In [1]: import numpy as np

In [2]: import numpy.linalg as la

In [3]: np.set_printoptions(precision=3, suppress=True, linewidth=100, sign=" ")

In [4]: def rnd(a):
   ...:     return np.round(a, 3) + 0
   ...: 

In [5]: rng = np.random.default_rng(14985)

In [6]: A = np.eye(3, dtype=int)[rng.permutation(3)] * np.array([2, 1, 2])

In [7]: A
Out[7]: 
array([[ 0,  0,  2],
       [ 2,  0,  0],
       [ 0,  1,  0]])

In [8]: vec = np.array([2, 0, 0])

In [9]: y = A @ vec

In [10]: y
Out[10]: array([ 0,  4,  0])

In [11]: rnd(la.solve(A, y + A[:, 2]))
Out[11]: array([ 2.,  0.,  1.])

In [12]: rnd(la.solve(A, 5 * y))
Out[12]: array([ 10.,   0.,   0.])

In [13]: rnd(la.pinv(A))
Out[13]: 
array([[ 0. ,  0.5,  0. ],
       [ 0. ,  0. ,  1. ],
       [ 0.5,  0. ,  0. ]])

In [14]: A.T @ A
Out[14]: 
array([[ 4,  0,  0],
       [ 0,  1,  0],
       [ 0,  0,  4]])

In [15]: K = np.loadtxt("case15.csv", delimiter=",")

In [16]: rnd(K)
Out[16]: 
array([[ 4.089,  7.153, -3.438,  0.912,  4.411],
       [-4.523, -7.217,  2.288, -0.215, -4.709],
       [ 5.128,  6.846,  0.312, -1.28 ,  5.01 ],
       [ 3.838,  7.065, -3.991,  1.256,  4.226],
       [-3.109, -0.615, -7.882,  4.809, -2.169],
       [ 1.841, -1.36 ,  8.417, -4.813,  0.861],
       [-4.509, -7.217,  2.332, -0.241, -4.699],
       [ 3.132,  6.687, -5.259,  2.075,  3.676],
       [ 0.679,  4.519, -7.818,  3.95 ,  1.55 ],
       [ 4.439,  7.216, -2.537,  0.364,  4.654],
       [-5.063, -4.912, -4.325,  3.37 , -4.493],
       [-0.433, -4.249,  7.96 , -4.078, -1.325],
       [ 4.012,  7.13 , -3.614,  1.021,  4.356],
       [ 1.889,  5.718, -6.838,  3.173,  2.631],
       [ 3.469,  1.242,  7.583, -4.731,  2.557],
       [ 1.647,  5.496, -7.073,  3.349,  2.419],
       [ 4.503,  3.335,  6.095, -4.176,  3.742],
       [-4.586, -7.213,  2.094, -0.099, -4.749]])

In [17]: M2 = la.inv(A)

In [18]: rnd(la.det(A) * la.det(M2))
Out[18]: np.float64(1.0)

In [19]: A @ M2
Out[19]: 
array([[ 1.,  0.,  0.],
       [ 0.,  1.,  0.],
       [ 0.,  0.,  1.]])

In [20]: rnd(la.cond(A))
Out[20]: np.float64(2.0)

In [21]: np.allclose(M2, A.T)
Out[21]: False

In [22]: rnd(la.norm(K) ** 2 / la.norm(K, 2) ** 2)
Out[22]: np.float64(1.528)

In [23]: rnd(la.norm(K, axis=0))
Out[23]: array([ 15.592,  24.334,  23.615,  12.674,  15.699])

In [24]: rnd(la.norm(K, 1)), rnd(la.norm(K, np.inf))
Out[24]: (np.float64(95.188), np.float64(22.162))

In [25]: rnd(la.norm(K, "nuc"))
Out[25]: np.float64(59.26)

In [26]: rnd(K[1] @ K[13])
Out[26]: np.float64(-78.522)

In [27]: rnd(la.norm(K[1], 1)), rnd(la.norm(K[1], np.inf))
Out[27]: (np.float64(18.952), np.float64(7.217))

In [28]: m1 = np.loadtxt("sample15.csv", delimiter=",")

In [29]: m1
Out[29]: 
array([[-11.153,  -6.082,   4.251,  -0.002],
       [  0.747,  -4.38 ,   8.44 ,  -7.513],
       [  3.044,  -1.962,  -0.641,  -3.693],
       [ -1.29 ,   5.116,  -9.145,  14.856],
       [  0.553,  -1.382,  -0.616,  -7.51 ],
       [  0.372,   9.12 ,  -8.958,  -2.175],
       [  6.219,   0.995,  -0.81 ,  -7.83 ],
       [ -8.247,   2.225,  -3.841,   8.966],
       [  4.94 ,   4.078,  -2.755,   6.516],
       [ 11.965,   0.626,   4.398,  -7.971],
       [-10.531,  -4.319,   8.41 ,  -4.401],
       [  8.133,  -0.757,  13.368, -13.597],
       [ -2.855,  -5.448,   3.322, -17.044],
       [  0.283,  -4.359,  14.897,  -0.13 ],
       [  0.722,   2.472,   4.159,   8.1  ],
       [  7.941,   8.12 ,  -7.013,   5.66 ],
       [ -9.762, -11.488,  14.909,  -7.52 ],
       [-14.029,   8.871,  -2.024,   9.702],
       [  1.891,  -3.55 ,   1.668,  -6.812],
       [ -1.232,  -1.603,   6.15 ,  -1.883]])

In [30]: vec = np.array([-6, 8, 6, 7])

In [31]: y = m1 @ vec

In [32]: rnd(la.pinv(m1) @ m1)
Out[32]: 
array([[ 1.,  0.,  0.,  0.],
       [ 0.,  1.,  0.,  0.],
       [ 0.,  0.,  1.,  0.],
       [ 0.,  0.,  0.,  1.]])

In [33]: rnd(la.solve(m1.T @ m1, m1.T @ y))
Out[33]: array([-6.,  8.,  6.,  7.])

In [34]: y = y + 0.1 * rng.normal(size=20)

In [35]: rnd(y)
Out[35]: 
array([  43.718,  -41.438,  -63.669,   97.799,  -70.498,    1.931,  -89.06 ,  107.122,   32.182,
        -96.16 ,   48.284,  -69.793, -125.889,   51.906,   97.022,   14.893,    3.45 ,  210.932,
        -77.516,   18.274])

In [36]: c, *_ = la.lstsq(m1, y)

In [37]: rnd(la.norm(y - m1 @ c))
Out[37]: np.float64(0.281)

In [38]: [round(float(la.norm(la.solve(m1.T @ m1 + lam * np.eye(4), m1.T @ y))), 2) for lam in (0, 1, 10, 100)]
Out[38]: [13.61, 13.56, 13.16, 10.7]

In [39]: rnd(m1.T @ (y - m1 @ c))
Out[39]: array([ 0.,  0.,  0.,  0.])

In [40]: M2 = np.c_[m1[:, :2] @ np.array([[-8, -2], [-8, 2]]), np.array([0, 1, -2, -1, 2, -1, -1, -1, 1, 2, 0, 1, -2, 1, -1, 1, 0, 2, -2, -2])]

In [41]: rnd(M2)
Out[41]: 
array([[ 137.88 ,   10.142,    0.   ],
       [  29.064,  -10.254,    1.   ],
       [  -8.656,  -10.012,   -2.   ],
       [ -30.608,   12.812,   -1.   ],
       [   6.632,   -3.87 ,    2.   ],
       [ -75.936,   17.496,   -1.   ],
       [ -57.712,  -10.448,   -1.   ],
       [  48.176,   20.944,   -1.   ],
       [ -72.144,   -1.724,    1.   ],
       [-100.728,  -22.678,    2.   ],
       [ 118.8  ,   12.424,    0.   ],
       [ -59.008,  -17.78 ,    1.   ],
       [  66.424,   -5.186,   -2.   ],
       [  32.608,   -9.284,    1.   ],
       [ -25.552,    3.5  ,   -1.   ],
       [-128.488,    0.358,    1.   ],
       [ 170.   ,   -3.452,    0.   ],
       [  41.264,   45.8  ,    2.   ],
       [  13.272,  -10.882,   -2.   ],
       [  22.68 ,   -0.742,   -2.   ]])

In [42]: rnd(la.norm(la.qr(m1)[0].T @ M2, axis=0) ** 2 / ((M2 ** 2).sum(axis=0) + 1e-12))
Out[42]: array([ 1.   ,  1.   ,  0.185])

In [43]: rnd(la.lstsq(m1, M2[:, 0])[0])
Out[43]: array([-8., -8.,  0.,  0.])

In [44]: la.matrix_rank(M2)
Out[44]: np.int64(3)

In [45]: rnd(la.norm(M2 - m1 @ la.lstsq(m1, M2)[0], axis=0))
Out[45]: array([ 0.   ,  0.   ,  5.564])

In [46]: F = np.array([[6, 1, 6, 6, 9],
    ...:     [5, 9, 7, 8, 0],
    ...:     [6, 5, 0, 4, 5],
    ...:     [1, 8, 5, 9, 3],
    ...:     [5, 5, 3, 6, 7],
    ...:     [4, 3, 6, 9, 6]])

In [47]: F[-1] = F[0] + 4 * F[1]

In [48]: F
Out[48]: 
array([[  6,   1,   6,   6,   9],
       [  5,   9,   7,   8,   0],
       [  6,   5,   0,   4,   5],
       [  1,   8,   5,   9,   3],
       [  5,   5,   3,   6,   7],
       [ 26,  37,  34,  38,   9]])

In [49]: # row 5 dominates

In [50]: vec = np.array([0, 0, 0, 2, 3])

In [51]: y = F @ vec

In [52]: rnd(la.pinv(F) @ F)
Out[52]: 
array([[ 1.,  0.,  0.,  0.,  0.],
       [ 0.,  1.,  0.,  0.,  0.],
       [ 0.,  0.,  1.,  0.,  0.],
       [ 0.,  0.,  0.,  1.,  0.],
       [ 0.,  0.,  0.,  0.,  1.]])

In [53]: rnd(la.lstsq(F, y)[0])
Out[53]: array([ 0.,  0.,  0.,  2.,  3.])

In [54]: y
Out[54]: array([  39,   16,   23,   27,   33,  103])

In [55]: y = y + 0.1 * rng.normal(size=6)

In [56]: rnd(y)
Out[56]: array([  39.137,   15.96 ,   22.919,   26.981,   33.035,  103.018])

In [57]: c, *_ = la.lstsq(F, y)

In [58]: c.round()
Out[58]: array([-0.,  0.,  0.,  2.,  3.])

In [59]: rnd(la.norm(y - F @ c))
Out[59]: np.float64(0.01)

In [60]: rnd(F.T @ (y - F @ c))
Out[60]: array([ 0.,  0.,  0.,  0.,  0.])

In [61]: [round(float(la.norm(la.solve(F.T @ F + lam * np.eye(5), F.T @ y))), 2) for lam in (0, 1, 10, 100)]
Out[61]: [3.6, 3.53, 3.2, 2.21]
